% ipython --no-banner

In [1]: import numpy as np

In [2]: np.set_printoptions(precision=2, suppress=True, linewidth=120, legacy="1.25")

In [3]: data = np.load("case5.npy")

In [4]: data
Out[4]: 
array([[-3,  0,  0,  0,  0],
       [ 0,  0,  0,  0,  0],
       [ 0,  0,  1,  0,  0],
       [ 0,  0,  0,  1,  0],
       [ 0,  0,  0,  0, -3]])

In [5]: W1 = np.array([[1, 4, -3, -1, -2],
   ...:     [0, 4, -4, -3, -4],
   ...:     [-4, 2, -1, 5, -2],
   ...:     [3, 0, -3, 2, -2],
   ...:     [-3, -3, -2, -2, -3]])

In [6]: beta = np.array([-1, -2, -2, -1, -3])

In [7]: hid = np.maximum(data @ W1 + beta, 0)

In [8]: np.linalg.matrix_rank(hid)
Out[8]: 4

In [9]: (hid > 0).astype(int)
Out[9]: 
array([[0, 0, 1, 1, 1],
       [0, 0, 0, 0, 0],
       [0, 0, 0, 1, 0],
       [1, 0, 0, 1, 0],
       [1, 1, 1, 1, 1]])

In [10]: cent = np.array([[5, 5, 2], [-5, 3, 5], [1, 0, -3], [1, 1, 1], [-5, 2, 4]])

In [11]: hid @ cent
Out[11]: 
array([[ -6,   8,  -7],
       [  0,   0,   0],
       [  4,   4,   4],
       [ 11,  11,   5],
       [-16,  78,  68]])

In [12]: M = np.maximum(np.array([[-6, 4],
    ...:     [4, -5],
    ...:     [-6, -4],
    ...:     [-1, 1],
    ...:     [-9, -7],
    ...:     [2, 2],
    ...:     [-5, -8],
    ...:     [1, 1],
    ...:     [-6, 3],
    ...:     [2, -6],
    ...:     [7, 1],
    ...:     [-9, -2],
    ...:     [8, 3],
    ...:     [5, 4],
    ...:     [6, -6],
    ...:     [0, 3],
    ...:     [6, -4],
    ...:     [0, -9],
    ...:     [8, 4],
    ...:     [8, 1],
    ...:     [2, -5],
    ...:     [2, 7],
    ...:     [-5, 4]]) @ np.array([[8, 6, 4], [5, 7, 0]]) + np.array([0, 2, 2]), 0)

In [13]: M
Out[13]: 
array([[ 0,  0,  0],
       [ 7,  0, 18],
       [ 0,  0,  0],
       [ 0,  3,  0],
       [ 0,  0,  0],
       [26, 28, 10],
       [ 0,  0,  0],
       [13, 15,  6],
       [ 0,  0,  0],
       [ 0,  0, 10],
       [61, 51, 30],
       [ 0,  0,  0],
       [79, 71, 34],
       [60, 60, 22],
       [18,  0, 26],
       [15, 23,  2],
       [28, 10, 26],
       [ 0,  0,  2],
       [84, 78, 34],
       [69, 57, 34],
       [ 0,  0, 10],
       [51, 63, 10],
       [ 0,  0,  0]])

In [14]: Xs = M - M.mean(axis=0)

In [15]: left, sig, Vh = np.linalg.svd(Xs, full_matrices=False)

In [16]: np.abs(Vh[-1])
Out[16]: array([0.68, 0.52, 0.52])

In [17]: np.round(sig ** 2 / (sig ** 2).sum(), 2) + 0
Out[17]: array([0.95, 0.04, 0.  ])

In [18]: np.abs(Vh[0]).argmax()
Out[18]: 0

In [19]: np.linalg.matrix_rank(Xs)
Out[19]: 3

In [20]: np.round(Xs.mean(axis=0), 2) + 0
Out[20]: array([0., 0., 0.])

In [21]: J = np.load("out3.npy")

In [22]: J
Out[22]: 
array([[-2.18,  0.  , -0.35],
       [-3.  ,  0.81, -1.62],
       [ 0.79, -0.8 ,  1.19],
       [ 0.4 , -0.38,  0.61],
       [ 2.6 , -0.42,  1.01],
       [ 0.79, -0.75,  1.19],
       [-0.28, -0.8 ,  1.  ],
       [-2.57,  0.43, -1.  ],
       [-1.44, -0.78,  0.79],
       [ 2.57, -0.37,  1.02],
       [-0.71, -0.39,  0.37],
       [ 1.39,  0.78, -0.8 ],
       [-0.74, -0.4 ,  0.4 ],
       [ 1.79,  0.39, -0.18],
       [-2.19,  0.05, -0.41]])

In [23]: x0 = np.array([3, -3, 2])

In [24]: a = np.maximum(J @ x0, 0)

In [25]: np.flatnonzero(a > 1e-9)
Out[25]: array([ 2,  3,  4,  5,  6,  9, 11, 13])

In [26]: J.T @ a
Out[26]: array([ 75.52, -22.17,  43.96])

In [27]: cov = np.cov(J, rowvar=False)

In [28]: np.median(J, axis=0)
Out[28]: array([-0.28, -0.38,  0.4 ])

In [29]: np.argsort(-J.std(axis=0).round(6), kind="stable")
Out[29]: array([0, 2, 1])

In [30]: round(np.corrcoef(J[:, 1], J[:, 2])[0, 1], 2)
Out[30]: -0.93

In [31]: np.corrcoef(J.T)
Out[31]: 
array([[ 1.  , -0.27,  0.59],
       [-0.27,  1.  , -0.93],
       [ 0.59, -0.93,  1.  ]])

In [32]: np.round(np.linalg.eigvalsh(cov)[::-1], 2) + 0
Out[32]: array([3.78, 0.73, 0.  ])
